In [1]: import numpy as np

In [2]: np.set_printoptions(precision=4, suppress=True, linewidth=200)

In [3]: def rnd(a):
   ...:     return np.round(a, 4) + 0
   ...: 

In [4]: M = np.loadtxt("layer19.csv", delimiter=",")

In [5]: print(M)
[[-1.  2.  0. -1.]
 [ 2. -1.  2.  0.]
 [ 0.  2. -1.  2.]
 [-1.  0.  2. -1.]]

In [6]: rng = np.random.default_rng(1)

In [7]: idx = rng.permutation(4)

In [8]: M2 = M[:, idx] * rng.choice([-1, 1], 4)

In [9]: print(M2)
[[ 1. -2.  0. -1.]
 [-2.  1.  2.  0.]
 [-0. -2. -1.  2.]
 [ 1. -0.  2. -1.]]

In [10]: Uu, _, Vt = np.linalg.svd(M.T @ M2)

In [11]: print(rnd(np.linalg.lstsq(M, M2)[0]))
[[-1.  0.  0.  0.]
 [ 0. -1.  0.  0.]
 [ 0.  0.  1.  0.]
 [ 0.  0.  0.  1.]]

In [12]: print(rnd(Uu @ Vt))
[[-1.  0.  0.  0.]
 [ 0. -1.  0.  0.]
 [ 0.  0.  1.  0.]
 [ 0.  0.  0.  1.]]

In [13]: M2 = np.array([[1, 1], [1, -1]])

In [14]: mat = np.kron(M2, np.kron(M2, M2))[rng.permutation(8)][:6]

In [15]: print(mat)
[[ 1 -1 -1  1 -1  1  1 -1]
 [ 1 -1  1 -1 -1  1 -1  1]
 [ 1  1 -1 -1  1  1 -1 -1]
 [ 1 -1 -1  1  1 -1 -1  1]
 [ 1  1  1  1 -1 -1 -1 -1]
 [ 1  1 -1 -1 -1 -1  1  1]]

In [16]: def softmax(z):
    ...:     e = np.exp(z - z.max(axis=-1, keepdims=True))
    ...:     return e / e.sum(axis=-1, keepdims=True)
    ...: 

In [17]: print(rnd(softmax(10 * mat[3])))
[0.25 0.   0.   0.25 0.25 0.   0.   0.25]

In [18]: print(rnd(softmax(mat).sum(axis=1)))
[1. 1. 1. 1. 1. 1.]

In [19]: print(rnd(softmax(mat[3] + 2)))
[0.2202 0.0298 0.0298 0.2202 0.2202 0.0298 0.0298 0.2202]

In [20]: S = mat @ mat.T / np.sqrt(8)

In [21]: print(rnd(softmax(S + np.triu(np.full(S.shape, -np.inf), 1))))
[[1.     0.     0.     0.     0.     0.    ]
 [0.0558 0.9442 0.     0.     0.     0.    ]
 [0.0529 0.0529 0.8943 0.     0.     0.    ]
 [0.0502 0.0502 0.0502 0.8494 0.     0.    ]
 [0.0478 0.0478 0.0478 0.0478 0.8088 0.    ]
 [0.0456 0.0456 0.0456 0.0456 0.0456 0.7719]]

In [22]: print(softmax(S).round(6).argmax(axis=1))
[0 1 2 3 4 5]

In [23]: print(rnd(softmax(S)))
[[0.7719 0.0456 0.0456 0.0456 0.0456 0.0456]
 [0.0456 0.7719 0.0456 0.0456 0.0456 0.0456]
 [0.0456 0.0456 0.7719 0.0456 0.0456 0.0456]
 [0.0456 0.0456 0.0456 0.7719 0.0456 0.0456]
 [0.0456 0.0456 0.0456 0.0456 0.7719 0.0456]
 [0.0456 0.0456 0.0456 0.0456 0.0456 0.7719]]

In [24]: M2 = np.array([[9, -5, -5],
    ...:     [6, 4, 8],
    ...:     [-7, 2, -9],
    ...:     [-8, 2, -2],
    ...:     [-4, -3, 0],
    ...:     [-9, -8, -7],
    ...:     [3, -7, 7],
    ...:     [-6, 4, 9]])

In [25]: print(mat @ M2)
[[  6 -25 -15]
 [-10  -3 -25]
 [ 20 -13  -9]
 [ -2   7   3]
 [ 16  17 -17]
 [ 40   3  37]]

In [26]: print(np.einsum("ij,ij->i", mat, mat))
[8 8 8 8 8 8]

In [27]: print(M2.T @ mat.T)
[[  6 -10  20  -2  16  40]
 [-25  -3 -13   7  17   3]
 [-15 -25  -9   3 -17  37]]

In [28]: J = np.loadtxt("case16.csv", delimiter=",")

In [29]: print(J)
[[-8.2286  4.2456  3.777 ]
 [ 4.7143  8.3892 -2.7196]
 [ 4.0161  4.8225  7.7855]
 [ 9.7838  1.5067 -1.4164]
 [ 2.8233  0.8955 -9.5513]
 [-3.3027 -4.3425  8.3806]
 [ 9.4625 -1.0203 -3.0691]
 [-0.6376 -6.3838 -7.6708]
 [ 7.6874 -1.4734 -6.2236]
 [ 4.9589 -6.4144 -5.8536]
 [-7.6881 -6.0117 -2.1801]
 [ 6.5971 -7.51   -0.28  ]]

In [30]: idx = J[:, 0] > np.median(J[:, 0])

In [31]: f = J[idx].mean(axis=0) - J[~idx].mean(axis=0)

In [32]: print(rnd((((J - J.mean(axis=0)) @ f > 0) == idx).mean()))
0.9167

In [33]: print(((J - J.mean(axis=0)) @ f > 0).astype(int))
[0 1 0 1 1 0 1 0 1 1 0 1]

In [34]: M2 = np.c_[J[:, :1] @ np.array([[-3]]), np.array([4, 0, -6, -7, 3, -9, 9, 6, 4, 9, 5, 7])]

In [35]: print(rnd(M2))
[[ 24.6858   4.    ]
 [-14.1429   0.    ]
 [-12.0483  -6.    ]
 [-29.3514  -7.    ]
 [ -8.4699   3.    ]
 [  9.9081  -9.    ]
 [-28.3875   9.    ]
 [  1.9128   6.    ]
 [-23.0622   4.    ]
 [-14.8767   9.    ]
 [ 23.0643   5.    ]
 [-19.7913   7.    ]]

In [36]: print(rnd(np.linalg.norm(np.linalg.qr(J)[0].T @ M2, axis=0) ** 2 / ((M2 ** 2).sum(axis=0) + 1e-12)))
[1.     0.5282]

In [37]: print(rnd(np.linalg.lstsq(J, M2[:, 0])[0]))
[-3.  0.  0.]

In [38]: F = np.load("a.npy")

In [39]: print(F)
[[2.02 2.  ]
 [2.   2.02]]

In [40]: Lm = np.linalg.cholesky(F)

In [41]: print(rnd(F / np.sqrt(np.outer(np.diag(F), np.diag(F)))))
[[1.     0.9901]
 [0.9901 1.    ]]

In [42]: print(rnd(Lm))
[[1.4213 0.    ]
 [1.4072 0.1995]]

In [43]: print(rnd(np.diag(Lm) ** 2))
[2.02   0.0398]

In [44]: print(rnd(Lm @ Lm.T))
[[2.02 2.  ]
 [2.   2.02]]

In [45]: print(rnd(np.linalg.det(F)))
0.0804

In [46]: print((F + F.T) / 2)
[[2.02 2.  ]
 [2.   2.02]]

In [47]: print((F - F.T) / 2)
[[0. 0.]
 [0. 0.]]

In [48]: print(rnd(F @ F))
[[8.0804 8.08  ]
 [8.08   8.0804]]

In [49]: print(rnd(np.sort(np.abs(np.linalg.eigvals(F)))))
[0.02 4.02]

In [50]: data = np.array([[1.5, 2.7, -1.9],
    ...:     [0.8, 0.2, 0.4],
    ...:     [-0.2, -0.1, 0.1],
    ...:     [-0.4, 1.3, 0.0],
    ...:     [-0.5, -0.4, 1.0],
    ...:     [0.8, -1.2, -0.7],
    ...:     [-2.3, 0.2, 0.9],
    ...:     [-0.8, -0.2, 0.0],
    ...:     [0.2, -0.2, -0.3],
    ...:     [1.7, 1.6, 0.6],
    ...:     [0.8, -1.5, 1.3],
    ...:     [1.2, 0.0, -0.7],
    ...:     [0.6, 2.2, 0.6],
    ...:     [0.7, -1.3, -1.3],
    ...:     [-1.4, -2.2, -0.4],
    ...:     [0.6, 0.4, 1.3],
    ...:     [1.4, 0.6, 0.2],
    ...:     [-1.6, -0.4, 1.7],
    ...:     [-0.8, 0.0, -0.1],
    ...:     [0.6, -0.6, -0.9],
    ...:     [-0.7, 0.5, -0.8],
    ...:     [1.3, -0.7, 2.2],
    ...:     [0.9, 0.3, 0.9],
    ...:     [0.0, 1.2, 1.7],
    ...:     [-1.1, -0.6, 0.6]])

In [51]: data[9] *= 3

In [52]: print(rnd(data))
[[ 1.5  2.7 -1.9]
 [ 0.8  0.2  0.4]
 [-0.2 -0.1  0.1]
 [-0.4  1.3  0. ]
 [-0.5 -0.4  1. ]
 [ 0.8 -1.2 -0.7]
 [-2.3  0.2  0.9]
 [-0.8 -0.2  0. ]
 [ 0.2 -0.2 -0.3]
 [ 5.1  4.8  1.8]
 [ 0.8 -1.5  1.3]
 [ 1.2  0.  -0.7]
 [ 0.6  2.2  0.6]
 [ 0.7 -1.3 -1.3]
 [-1.4 -2.2 -0.4]
 [ 0.6  0.4  1.3]
 [ 1.4  0.6  0.2]
 [-1.6 -0.4  1.7]
 [-0.8  0.  -0.1]
 [ 0.6 -0.6 -0.9]
 [-0.7  0.5 -0.8]
 [ 1.3 -0.7  2.2]
 [ 0.9  0.3  0.9]
 [ 0.   1.2  1.7]
 [-1.1 -0.6  0.6]]

In [53]: Xc = data - data.mean(axis=0)

In [54]: Uu, s, Vt = np.linalg.svd(Xc, full_matrices=False)

In [55]: print(np.linalg.matrix_rank(Xc))
3

In [56]: print(rnd(s ** 2 / (s ** 2).sum()))
[0.6312 0.2084 0.1604]

In [57]: print(np.abs(Uu[:, 0]).argmax())
9

In [58]: print(rnd(s))
[8.9067 5.1179 4.4903]

In [59]: print(rnd(Xc.mean(axis=0)))
[0. 0. 0.]

In [60]: print((np.sign(Uu[:, 0]) == np.sign(Uu[0, 0])).astype(int))
[1 1 0 1 0 0 0 0 0 1 0 1 1 0 0 1 1 0 0 0 0 1 1 1 0]

In [61]: Q, vecs = np.linalg.qr(data[:, :2])[0], np.linalg.qr(data[:, 2:])[0]

In [62]: s = np.linalg.svd(Q.T @ vecs, compute_uv=False)

In [63]: print(rnd(np.degrees(np.arccos(s.clip(0, 1)))))
[79.7082]

In [64]: Xc = data - data.mean(axis=0)

In [65]: vecs = np.linalg.svd(Xc)[2][:1]

In [66]: M2 = Xc - Xc @ vecs.T @ vecs

In [67]: print(rnd(np.linalg.norm(M2) / np.linalg.norm(Xc)))
0.6073

In [68]: print(rnd(M2.std(axis=0)))
[0.6573 0.6338 1.0101]

In [69]: print(rnd(np.cov(Xc @ vecs.T, rowvar=False)))
3.3054
